>>> import numpy as np
>>> np.set_printoptions(precision=3, suppress=True, linewidth=140)
>>> F = np.array([[-2, -1, 0], [1, 2, 3], [4, 5, 6]])
>>> F
array([[-2, -1,  0],
       [ 1,  2,  3],
       [ 4,  5,  6]])
>>> # null space of dimension 1
>>> rank = np.linalg.matrix_rank(F)
>>> rank
np.int64(2)
>>> N = np.linalg.svd(F)[2][rank:].T
>>> [int(np.linalg.matrix_rank(F[:i])) for i in range(1, len(F) + 1)]
[1, 2, 2]
>>> N[:, 0] / N[np.abs(N[:, 0]).round(6).argmax(), 0]
array([-0.5,  1. , -0.5])
>>> N.shape
(3, 1)
>>> np.round(F @ N, 3) + 0
array([[0.],
       [0.],
       [0.]])
>>> np.round(np.linalg.eigvals(F), 3) + 0
array([ 8.196, -2.196,  0.   ])
>>> np.round(np.poly(F), 3) + 0
array([  1.,  -6., -18.,   0.])
>>> round(np.linalg.det(F.T), 3)
np.float64(0.0)
>>> try:
...     np.linalg.inv(F)
... except np.linalg.LinAlgError as e:
...     print(e)
... 
Singular matrix
>>> np.linalg.lstsq(F[:-1].T, F[-1])[2]
np.int32(2)
>>> np.allclose(F[:-1].T @ np.linalg.lstsq(F[:-1].T, F[-1])[0], F[-1])
True
>>> np.abs(np.diag(np.linalg.qr(F)[1])) > 1e-9
array([ True,  True, False])
>>> np.allclose(F, F.T)
False
>>> np.trace(F)
np.int64(6)
>>> F.inv()
Traceback (most recent call last):
  File "<python-input-21>", line 1, in <module>
    F.inv()
    ^^^^^
AttributeError: 'numpy.ndarray' object has no attribute 'inv'
>>> F @ F
array([[ 3,  0, -3],
       [12, 18, 24],
       [21, 36, 51]])
>>> np.round(np.sort(np.abs(np.linalg.eigvals(F))), 3) + 0
array([0.   , 2.196, 8.196])
>>> W = np.array([[1, -2, 0, 0, 0, 1], [1, 0, -1, 0, 1, -2], [-1, 2, -1, -1, 0, -2]])
>>> beta = np.array([5, 1, 8, 1, 5, 1])
>>> act = np.maximum(F @ W + beta, 0)
>>> (act > 0).astype(int)
array([[1, 1, 1, 1, 1, 1],
       [1, 1, 1, 0, 1, 0],
       [1, 1, 0, 0, 1, 0]])
>>> np.linalg.matrix_rank(act)
np.int64(3)
>>> act
array([[ 2,  5,  9,  1,  4,  1],
       [ 5,  5,  3,  0,  7,  0],
       [ 8,  5,  0,  0, 10,  0]])
>>> cent = np.array([[3, 0, 5], [1, 2, 2], [3, 1, 1], [1, 3, 5], [4, 3, 3], [3, 5, 3]])
>>> W @ cent
array([[  4,   1,   4],
       [ -2,  -8,   1],
       [-11, -10, -13]])
>>> act @ cent
array([[58, 39, 49],
       [57, 34, 59],
       [69, 40, 80]])
>>> arr = np.load("layer19.npy")
>>> arr
array([[-3.,  0.,  2.],
       [ 0., -1.,  0.],
       [ 0.,  0., -1.]])
>>> # triangular, det is the product of the diagonal
>>> U, s, Vh = np.linalg.svd(F)
>>> np.argmax(s[:-1] / (s[1:] + 1e-6)) + 1
np.int64(2)
>>> Y = U[:, :2] @ np.diag(s[:2]) @ Vh[:2]
>>> round(np.linalg.norm(F - Y, 2), 3), np.round(s[2], 3)
(np.float64(0.0), np.float64(0.0))
>>> round(np.abs(F - Y).max(), 3)
np.float64(0.0)
>>> np.kron(np.eye(2, dtype=int), arr)
array([[-3.,  0.,  2., -0.,  0.,  0.],
       [ 0., -1.,  0.,  0., -0.,  0.],
       [ 0.,  0., -1.,  0.,  0., -0.],
       [-0.,  0.,  0., -3.,  0.,  2.],
       [ 0., -0.,  0.,  0., -1.,  0.],
       [ 0.,  0., -0.,  0.,  0., -1.]])
>>> np.linalg.eigvals(arr)
array([-3., -1., -1.])
>>> f, g = arr[2], arr[1]
>>> f @ f
np.float64(1.0)
>>> pr = (f @ g) / (f @ f) * f
>>> np.outer(f, g)
array([[ 0., -0.,  0.],
       [ 0., -0.,  0.],
       [-0.,  1., -0.]])
>>> (g - pr) @ f
np.float64(0.0)
>>> pr
array([ 0.,  0., -0.])
>>> round(np.linalg.norm(f + g) ** 2 + np.linalg.norm(f - g) ** 2, 3)
np.float64(4.0)
>>> g - pr
array([ 0., -1.,  0.])
>>> x0 = np.array([0, 1, 1])
>>> a = np.maximum(arr @ x0, 0)
>>> a
array([2., 0., 0.])
>>> np.tanh(arr @ x0)
array([ 0.964, -0.762, -0.762])
>>> np.maximum(arr @ x0, 0) - np.maximum(-arr @ x0, 0)
array([ 2., -1., -1.])
>>> K = np.array([[-20, 20, -4, -36],
...     [25, -25, 5, 45],
...     [-25, 25, -5, -45],
...     [-10, 10, -2, -18]])
>>> K
array([[-20,  20,  -4, -36],
       [ 25, -25,   5,  45],
       [-25,  25,  -5, -45],
       [-10,  10,  -2, -18]])
>>> # looks like rank 1
>>> rng = np.random.default_rng(21)
>>> labels = rng.permutation(4)
>>> labels
array([0, 1, 3, 2])
>>> Y = K[labels][:, labels]
>>> np.diag(Y)
array([-20, -25, -18,  -5])
>>> np.round(np.linalg.det(Y), 3), np.round(np.linalg.det(K[labels]), 3)
(np.float64(0.0), np.float64(0.0))
>>> U, s, Vh = np.linalg.svd(K)
>>> evecs = Vh[:(s > 1e-8).sum()]
>>> x0 = K[3] + -3 * K[0] + rng.integers(2) * np.eye(4)[2]
>>> x0
array([ 50., -50.,  11.,  90.])
>>> np.linalg.matrix_rank(np.vstack([K, x0]))
np.int64(2)
>>> labels = rng.permutation(3)
>>> labels
array([0, 2, 1])
>>> Y = F[labels][:, labels]
>>> np.round(np.sort(np.abs(np.linalg.eigvals(Y))), 3) + 0
array([0.   , 2.196, 8.196])
>>> np.allclose(Y, F)
False
>>> Y
array([[-2,  0, -1],
       [ 4,  6,  5],
       [ 1,  3,  2]])
>>> round(np.linalg.det(Y), 3), round(np.linalg.det(F[labels]), 3)
(np.float64(0.0), np.float64(0.0))
>>> feats = np.load("m.npy")
>>> feats
array([[ 0., -3.,  1.],
       [-4., -5.,  2.],
       [ 0.,  0., -1.]])
>>> round(float(np.linalg.eigvals(feats).sum().real), 3)
-6.0
>>> round(float(np.linalg.det(feats.T)), 3)
12.0
>>> np.round(np.linalg.det(2 * feats), 3), np.round(np.linalg.det(feats), 3)
(np.float64(96.0), np.float64(12.0))
>>> np.einsum("ii->", feats)
np.float64(-6.0)
